$ python -q
>>> import numpy as np
>>> np.set_printoptions(precision=3, suppress=True, linewidth=100)
>>> def rnd(a):
...     return np.round(a, 3) + 0
... 
>>> data = np.loadtxt("data.csv", delimiter=",")
>>> print(data)
[[0. 3. 0. 0. 3.]
 [0. 9. 2. 0. 7.]
 [0. 0. 0. 0. 1.]
 [0. 3. 0. 0. 3.]
 [0. 0. 0. 0. 1.]
 [0. 6. 1. 0. 5.]
 [0. 0. 0. 0. 1.]
 [0. 9. 2. 0. 7.]
 [0. 3. 0. 0. 3.]
 [0. 9. 2. 0. 7.]
 [0. 0. 0. 0. 1.]
 [0. 6. 1. 0. 5.]
 [0. 3. 0. 0. 3.]
 [0. 3. 0. 0. 3.]
 [0. 6. 1. 0. 5.]
 [0. 6. 1. 0. 5.]
 [0. 0. 0. 0. 1.]
 [0. 0. 0. 0. 1.]
 [0. 6. 1. 0. 5.]
 [0. 6. 1. 0. 5.]
 [0. 9. 2. 0. 7.]
 [0. 9. 2. 0. 7.]
 [0. 0. 0. 0. 1.]]
>>> left, s, VT = np.linalg.svd(data)
>>> print(np.argmax(s[:-1] / (s[1:] + 1e-6)) + 1)
3
>>> Y = left[:, :3] @ np.diag(s[:3]) @ VT[:3]
>>> print(np.linalg.matrix_rank(data, rtol=0.05))
2
>>> print(rnd(Y))
[[0. 3. 0. 0. 3.]
 [0. 9. 2. 0. 7.]
 [0. 0. 0. 0. 1.]
 [0. 3. 0. 0. 3.]
 [0. 0. 0. 0. 1.]
 [0. 6. 1. 0. 5.]
 [0. 0. 0. 0. 1.]
 [0. 9. 2. 0. 7.]
 [0. 3. 0. 0. 3.]
 [0. 9. 2. 0. 7.]
 [0. 0. 0. 0. 1.]
 [0. 6. 1. 0. 5.]
 [0. 3. 0. 0. 3.]
 [0. 3. 0. 0. 3.]
 [0. 6. 1. 0. 5.]
 [0. 6. 1. 0. 5.]
 [0. 0. 0. 0. 1.]
 [0. 0. 0. 0. 1.]
 [0. 6. 1. 0. 5.]
 [0. 6. 1. 0. 5.]
 [0. 9. 2. 0. 7.]
 [0. 9. 2. 0. 7.]
 [0. 0. 0. 0. 1.]]
>>> print(np.linalg.matrix_rank(Y))
3
>>> left, s, VT = np.linalg.svd(data)
>>> V = VT[:(s > 1e-8).sum()]
>>> rng = np.random.default_rng(834)
>>> vec = data[13] + 3 * data[18] + rng.integers(2) * np.eye(5)[1]
>>> print(vec)
[ 0. 22.  3.  0. 18.]
>>> print(rnd(np.diag(V.T @ V)))
[0. 1. 1. 0. 1.]
>>> print(np.allclose(V.T @ V @ vec, vec))
True
>>> print(np.linalg.matrix_rank(np.vstack([data, vec])))
3
>>> f = np.array([-2, 0, -3, 3]) + 0.5
>>> J = np.eye(4) - 2 * np.outer(f, f) / (f @ f)
>>> print(rnd(J))
[[ 0.786  0.071 -0.357  0.5  ]
 [ 0.071  0.976  0.119 -0.167]
 [-0.357  0.119  0.405  0.833]
 [ 0.5   -0.167  0.833 -0.167]]
>>> # columns are unit length and at right angles
>>> print(rnd(J.T @ J))
[[1. 0. 0. 0.]
 [0. 1. 0. 0.]
 [0. 0. 1. 0.]
 [0. 0. 0. 1.]]
>>> w, V = np.linalg.eigh(J)
>>> print((w > 1e-8).sum(), (w < -1e-8).sum())
3 1
>>> print(rnd(np.linalg.eigvalsh(J + 4 * np.eye(4))))
[3. 5. 5. 5.]
>>> print(rnd(w))
[-1.  1.  1.  1.]
>>> print(rnd(V.T @ V))
[[1. 0. 0. 0.]
 [0. 1. 0. 0.]
 [0. 0. 1. 0.]
 [0. 0. 0. 1.]]
>>> proj = np.triu(np.array([[8, 9, 0, 4], [3, 8, 1, 7], [7, 9, 8, 7], [7, 3, 8, 6]]), 1) + np.eye(4)
>>> Y = proj @ J @ np.linalg.inv(proj)
>>> print(rnd(np.linalg.det(Y)))
-1.0
>>> print(rnd(np.poly(Y)))
[ 1. -2.  0.  2. -1.]
>>> print(J.shape)
(4, 4)
>>> print(rnd(np.abs(J).max()))
0.976
>>> feats = np.diag(np.array([3, 6, 6, 0, 1, 4]))
>>> print(feats)
[[3 0 0 0 0 0]
 [0 6 0 0 0 0]
 [0 0 6 0 0 0]
 [0 0 0 0 0 0]
 [0 0 0 0 1 0]
 [0 0 0 0 0 4]]
>>> r = np.linalg.matrix_rank(feats)
>>> print(r)
5
>>> N = np.linalg.svd(feats)[2][r:].T
>>> print(np.allclose(feats @ N, 0))
True
>>> print(np.linalg.matrix_rank(feats.T @ feats), np.linalg.matrix_rank(feats @ feats.T))
5 5
>>> print([int(np.linalg.matrix_rank(np.delete(feats, i, axis=0))) for i in range(6)])
[4, 4, 4, 5, 4, 4]
>>> print([int(np.linalg.matrix_rank(feats[:i])) for i in range(1, len(feats) + 1)])
[1, 2, 3, 3, 4, 5]
>>> print(np.prod(np.diag(feats)), rnd(np.linalg.det(feats)))
0 0.0
>>> m1 = np.load("dump.npy")
>>> print(m1)
[[3 3 4 2]
 [1 1 2 0]
 [3 3 4 2]
 [3 3 4 2]]
>>> # columns 0 and 1 are equal
>>> print(m1.reshape(2, -1))
[[3 3 4 2 1 1 2 0]
 [3 3 4 2 3 3 4 2]]
>>> t3 = m1.reshape(4, 2, -1)
>>> print(np.swapaxes(t3, 1, 2)[2])
[[3 4]
 [3 2]]
>>> print(t3[:, 0])
[[3 3]
 [1 1]
 [3 3]
 [3 3]]
>>> print(t3.sum(axis=1))
[[7 5]
 [3 1]
 [7 5]
 [7 5]]
>>> print(np.einsum("ihd,ihd->ih", t3, t3))
[[18 20]
 [ 2  4]
 [18 20]
 [18 20]]
>>> print(np.einsum("ihd,jhd->hij", t3, t3).shape)
(2, 4, 4)
>>> print(t3.transpose(1, 0, 2))
[[[3 3]
  [1 1]
  [3 3]
  [3 3]]

 [[4 2]
  [2 0]
  [4 2]
  [4 2]]]
>>> print(rnd(np.trace(np.linalg.pinv(m1) @ m1)))
2.0
>>> print(np.unique(m1.round(6), axis=0).shape)
(2, 4)
>>> Y = m1 / np.linalg.norm(m1, axis=1, keepdims=True)
>>> gram = Y @ Y.T
>>> print(np.argwhere(np.triu(np.abs(gram) > 0.95, 1)))
[[0 2]
 [0 3]
 [2 3]]
>>> print(rnd(np.linalg.norm(Y, axis=1)))
[1. 1. 1. 1.]
>>> K = np.load("a.npy")
>>> print(K)
[[0 3 2]
 [0 0 1]
 [0 0 0]]
>>> left, s, VT = np.linalg.svd(K)
>>> print(rnd(s))
[3.65  0.822 0.   ]
>>> print(np.argmax(s[:-1] / (s[1:] + 1e-6)) + 1)
2
>>> Y = left[:, :2] @ np.diag(s[:2]) @ VT[:2]
>>> print(rnd(np.abs(K - Y).max()))
0.0
>>> print(rnd(np.linalg.norm(K - Y, 2)), s[2])
0.0 0.0
>>> print(rnd(np.linalg.norm(K - Y) / np.linalg.norm(K)))
0.0
>>> print(np.linalg.matrix_rank(K, rtol=0.05))
2
>>> vec = np.array([8, 5, 6])
>>> h1 = np.maximum(K @ vec, 0)
>>> print(rnd(np.tanh(K @ vec)))
[1. 1. 0.]
>>> print(np.maximum(K @ vec, 0) - np.maximum(-K @ vec, 0))
[27  6  0]
>>> print(np.flatnonzero(h1 > 1e-9))
[0 1]
>>> print(K.T @ h1)
[ 0 81 60]
>>> print(np.einsum("ii->", K))
0
>>> print(np.kron(np.eye(2, dtype=int), K))
[[0 3 2 0 0 0]
 [0 0 1 0 0 0]
 [0 0 0 0 0 0]
 [0 0 0 0 3 2]
 [0 0 0 0 0 1]
 [0 0 0 0 0 0]]
>>> print(np.allclose(K, K.T))
False
>>> print(rnd(np.linalg.det(K)))
0.0
>>> print(rnd(np.abs(np.linalg.eigvals(K)).max()))
0.0
>>> print(np.trace(K))
0
>>> X = np.loadtxt("sample1.csv", delimiter=",")
>>> print(X)
[[ 1.  1.  1. -1.]
 [-2.  4.  2. -2.]
 [-3.  3.  3. -1.]
 [-3.  3. -1.  3.]]
>>> ang = np.radians(135)
>>> r_ = np.eye(4)
>>> r_[2, 2] = r_[0, 0] = np.cos(ang)
>>> r_[2, 0], r_[0, 2] = -np.sin(ang), np.sin(ang)
>>> print(rnd(r_))
[[-0.707  0.     0.707  0.   ]
 [ 0.     1.     0.     0.   ]
 [-0.707  0.    -0.707  0.   ]
 [ 0.     0.     0.     1.   ]]
>>> Y = X @ r_.T
>>> print(rnd(np.linalg.det(r_)), rnd(np.trace(r_)))
1.0 0.586
>>> print(np.allclose(X @ X.T, Y @ Y.T))
True
